% python3 -q
>>> import numpy as np
>>> np.set_printoptions(precision=1, suppress=True, linewidth=120)
>>> def tidy(a):
...     return np.round(a, 1) + 0
... 
>>> F = np.load("mat.npy")
>>> F
array([[0.3, 8. , 9. , 1. , 1. ],
       [5. , 7.3, 6. , 3. , 6. ],
       [6. , 1. , 9.3, 7. , 8. ],
       [1. , 0. , 6. , 1.3, 8. ],
       [0. , 8. , 9. , 1. , 1.3]])
>>> tidy(np.linalg.det(F.T))
np.float64(906.9)
>>> tidy(np.poly(F))
array([   1. ,  -19.5, -152.5,  729.5, 2818.5, -906.9])
>>> tidy(np.linalg.eigvals(F))
array([24.3, -7.3, -3.2,  0.3,  5.4])
>>> tidy(np.linalg.det(F[::-1]))
np.float64(906.9)
>>> proj = np.triu(np.array([[1, 2, 1, 0, 1],
...     [0, -1, -3, 2, 1],
...     [-2, -3, -1, -1, 2],
...     [2, 2, -1, -3, 0],
...     [-3, 0, -3, 0, 0]]), 1) + np.eye(5)
>>> M2 = proj @ F @ np.linalg.inv(proj)
>>> tidy(np.trace(M2)), np.trace(F)
(np.float64(19.5), np.float64(19.5))
>>> tidy(np.poly(M2))
array([   1. ,  -19.5, -152.5,  729.5, 2818.5, -906.9])
>>> tidy(np.linalg.det(M2))
np.float64(906.9)
>>> tidy(proj @ F - F @ proj)
array([[ 16.,  23.,  54.,   7.,  -5.],
       [-16.,  -5.,  10., -26., -31.],
       [ -1.,   4.,   9.,   8., -31.],
       [  0.,  -2.,  -1.,   6., -13.],
       [  0.,   0.,  24.,  -7., -26.]])
>>> Q = F.astype(float).copy()
>>> for j in range(5):
...     Q[:, j] -= Q[:, :j] @ (Q[:, :j].T @ Q[:, j])
...     Q[:, j] /= np.linalg.norm(Q[:, j])
... 
>>> tidy(Q.T @ Q)
array([[1., 0., 0., 0., 0.],
       [0., 1., 0., 0., 0.],
       [0., 0., 1., 0., 0.],
       [0., 0., 0., 1., 0.],
       [0., 0., 0., 0., 1.]])
>>> w, evecs = np.linalg.eig(F)
>>> tidy(w)
array([24.3, -7.3, -3.2,  0.3,  5.4])
>>> tidy(F @ evecs[:, 0] - w[0] * evecs[:, 0])
array([0., 0., 0., 0., 0.])
>>> tidy(np.sort(np.linalg.eigvals(F.T)))
array([-7.3, -3.2,  0.3,  5.4, 24.3])
>>> x = np.array([4, 5, -3, -3, -3])
>>> h1 = np.maximum(F @ x, 0)
>>> tidy(F.T @ h1)
array([ 60. , 198.4, 197.7,  48.8,  85.1])
>>> tidy(np.maximum(F @ (3 * x), 0))
array([24.6, 34.5,  0. ,  0. , 18.3])
>>> tidy(np.maximum(F @ x, 0) - np.maximum(-F @ x, 0))
array([  8.2,  11.5, -43.9, -41.9,   6.1])
>>> tidy(h1)
array([ 8.2, 11.5,  0. ,  0. ,  6.1])
>>> A = np.load("m.npy")
>>> A
array([[ 1, -2,  4, -8],
       [ 1, -1,  1, -1],
       [ 1,  0,  0,  0]])
>>> left, sv, vt = np.linalg.svd(A, full_matrices=False)
>>> tidy(np.cumsum(sv ** 2) / np.sum(sv ** 2))
array([1., 1., 1.])
>>> tidy(np.sqrt((sv ** 2).sum())), tidy(np.linalg.norm(A))
(np.float64(9.5), np.float64(9.5))
>>> (sv > 1e-8).sum()
np.int64(3)
>>> M2 = np.array([[0, -2], [-1, -1]])
>>> basis = np.kron(M2, A)
>>> basis
array([[ 0,  0,  0,  0, -2,  4, -8, 16],
       [ 0,  0,  0,  0, -2,  2, -2,  2],
       [ 0,  0,  0,  0, -2,  0,  0,  0],
       [-1,  2, -4,  8, -1,  2, -4,  8],
       [-1,  1, -1,  1, -1,  1, -1,  1],
       [-1,  0,  0,  0, -1,  0,  0,  0]])
>>> tidy(np.linalg.norm(basis, 2)), tidy(np.linalg.norm(M2, 2) * np.linalg.norm(A, 2))
(np.float64(21.4), np.float64(21.4))
>>> x = np.array([6, 4, 7, 5])
>>> h1 = np.maximum(A @ x, 0)
>>> tidy(np.tanh(A @ x))
array([-1.,  1.,  1.])
>>> A * (h1 > 1e-9)[:, None]
array([[ 0,  0,  0,  0],
       [ 1, -1,  1, -1],
       [ 1,  0,  0,  0]])
>>> Q, _ = np.linalg.qr(np.array([[-1.8, 0.7, 1.2, -1.8, 0.3, 0.4, -0.5],
...     [-0.4, 0.1, -0.8, -0.5, 0.0, 1.2, -1.0],
...     [0.0, 0.0, -0.8, -0.5, 0.8, -0.4, -0.1],
...     [-0.6, 0.8, -1.4, 0.2, 0.5, 0.4, 0.4],
...     [0.9, 0.1, 0.5, 0.8, -2.1, 1.2, -0.4],
...     [-1.3, 0.0, -1.1, 0.6, 0.1, -1.8, 0.0],
...     [-0.7, 1.5, 0.5, 0.7, -0.1, 0.3, 0.5]]))
>>> E = -1 * Q
>>> tidy(E)
array([[ 0.7,  0. , -0.5, -0.3,  0.2,  0.1,  0.2],
       [ 0.2,  0. ,  0.3, -0.3,  0.4, -0.6, -0.5],
       [ 0. ,  0. ,  0.3, -0.5, -0.1,  0.7, -0.4],
       [ 0.2, -0.4,  0.6, -0.2,  0.1,  0. ,  0.6],
       [-0.3, -0.3, -0.1,  0.2,  0.8,  0.3,  0. ],
       [ 0.5,  0.3,  0.3,  0.6,  0.2,  0.2, -0.1],
       [ 0.3, -0.8, -0.1,  0.3, -0.2,  0. , -0.4]])
>>> tidy(np.linalg.det(E))
np.float64(-1.0)
>>> tidy((E + E.T) / 2)
array([[ 0.7,  0.1, -0.3, -0.1, -0.1,  0.3,  0.2],
       [ 0.1,  0. ,  0.2, -0.3,  0.1, -0.1, -0.7],
       [-0.3,  0.2,  0.3,  0.1, -0.1,  0.5, -0.2],
       [-0.1, -0.3,  0.1, -0.2,  0.1,  0.3,  0.5],
       [-0.1,  0.1, -0.1,  0.1,  0.8,  0.2, -0.1],
       [ 0.3, -0.1,  0.5,  0.3,  0.2,  0.2, -0.1],
       [ 0.2, -0.7, -0.2,  0.5, -0.1, -0.1, -0.4]])
>>> np.allclose(E, E.T)
False
>>> tidy(np.linalg.matrix_power(E, 2))
array([[ 0.4,  0. , -0.7,  0.2,  0.4, -0.2,  0. ],
       [-0.5,  0.2, -0.4, -0.6,  0.4,  0.3, -0.1],
       [ 0.2,  0.8,  0.1,  0.3,  0.1,  0.4, -0.4],
       [ 0.2, -0.5, -0.2,  0. , -0.3,  0.7, -0.4],
       [-0.4, -0.3,  0.2,  0.6,  0.5,  0.3,  0.2],
       [ 0.6, -0.1,  0.4, -0.4,  0.5,  0.2,  0.2],
       [ 0.1,  0.2, -0.2,  0. , -0.4,  0.4,  0.8]])
>>> tidy((E - E.T) / 2)
array([[ 0. , -0.1, -0.3, -0.3,  0.3, -0.2, -0.1],
       [ 0.1,  0. ,  0.2,  0. ,  0.4, -0.5,  0.1],
       [ 0.3, -0.2,  0. , -0.5,  0. ,  0.2, -0.2],
       [ 0.3,  0. ,  0.5,  0. ,  0. , -0.3,  0.2],
       [-0.3, -0.4,  0. ,  0. ,  0. ,  0.1,  0.1],
       [ 0.2,  0.5, -0.2,  0.3, -0.1,  0. ,  0. ],
       [ 0.1, -0.1,  0.2, -0.2, -0.1,  0. ,  0. ]])
>>> np.count_nonzero(E)
np.int64(47)
>>> tidy(np.linalg.norm(E))
np.float64(2.6)
>>> tidy(np.linalg.svd(E, compute_uv=False))
array([1., 1., 1., 1., 1., 1., 1.])
>>> tidy(E.sum(axis=1))
array([ 0.4, -0.5,  0.1,  1. ,  0.5,  2.1, -1. ])
>>> W0 = np.array([[22.0, 25.0, -10.0, -20.0, 15.0, -25.0, -20.0, 15.0],
...     [25.0, 22.0, -10.0, -20.0, 15.0, -25.0, -20.0, 15.0],
...     [-10.0, -10.0, 1.0, 8.0, -6.0, 10.0, 8.0, -6.0],
...     [-20.0, -20.0, 8.0, 13.0, -12.0, 20.0, 16.0, -12.0],
...     [15.0, 15.0, -6.0, -12.0, 6.0, -15.0, -12.0, 9.0],
...     [-25.0, -25.0, 10.0, 20.0, -15.0, 22.0, 20.0, -15.0],
...     [-20.0, -20.0, 8.0, 16.0, -12.0, 20.0, 13.0, -12.0],
...     [15.0, 15.0, -6.0, -12.0, 9.0, -15.0, -12.0, 6.0]])
>>> W0
array([[ 22.,  25., -10., -20.,  15., -25., -20.,  15.],
       [ 25.,  22., -10., -20.,  15., -25., -20.,  15.],
       [-10., -10.,   1.,   8.,  -6.,  10.,   8.,  -6.],
       [-20., -20.,   8.,  13., -12.,  20.,  16., -12.],
       [ 15.,  15.,  -6., -12.,   6., -15., -12.,   9.],
       [-25., -25.,  10.,  20., -15.,  22.,  20., -15.],
       [-20., -20.,   8.,  16., -12.,  20.,  13., -12.],
       [ 15.,  15.,  -6., -12.,   9., -15., -12.,   6.]])
>>> M2 = np.array([[-5, -7],
...     [1, 9],
...     [7, 4],
...     [-6, 1],
...     [-7, 3],
...     [8, 8],
...     [-3, -7],
...     [-3, 0]])
>>> np.vstack([W0, M2.T]).shape
(10, 8)
>>> np.linalg.matrix_rank(W0 @ M2)
np.int64(2)
>>> W0 @ M2
array([[-325.,   -4.],
       [-343.,  -52.],
       [ 115.,   -2.],
       [ 290.,   17.],
       [-183.,  -24.],
       [ 316.,    1.],
       [ 281.,   41.],
       [-195.,  -15.]])
>>> np.einsum("ik,kj->ji", W0, M2)
array([[-325., -343.,  115.,  290., -183.,  316.,  281., -195.],
       [  -4.,  -52.,   -2.,   17.,  -24.,    1.,   41.,  -15.]])
>>> np.einsum("ik,kj->ij", W0, M2)
array([[-325.,   -4.],
       [-343.,  -52.],
       [ 115.,   -2.],
       [ 290.,   17.],
       [-183.,  -24.],
       [ 316.,    1.],
       [ 281.,   41.],
       [-195.,  -15.]])
>>> np.einsum("ij->j", W0)
array([ 2.,  2., -5., -7.,  0., -8., -7.,  0.])
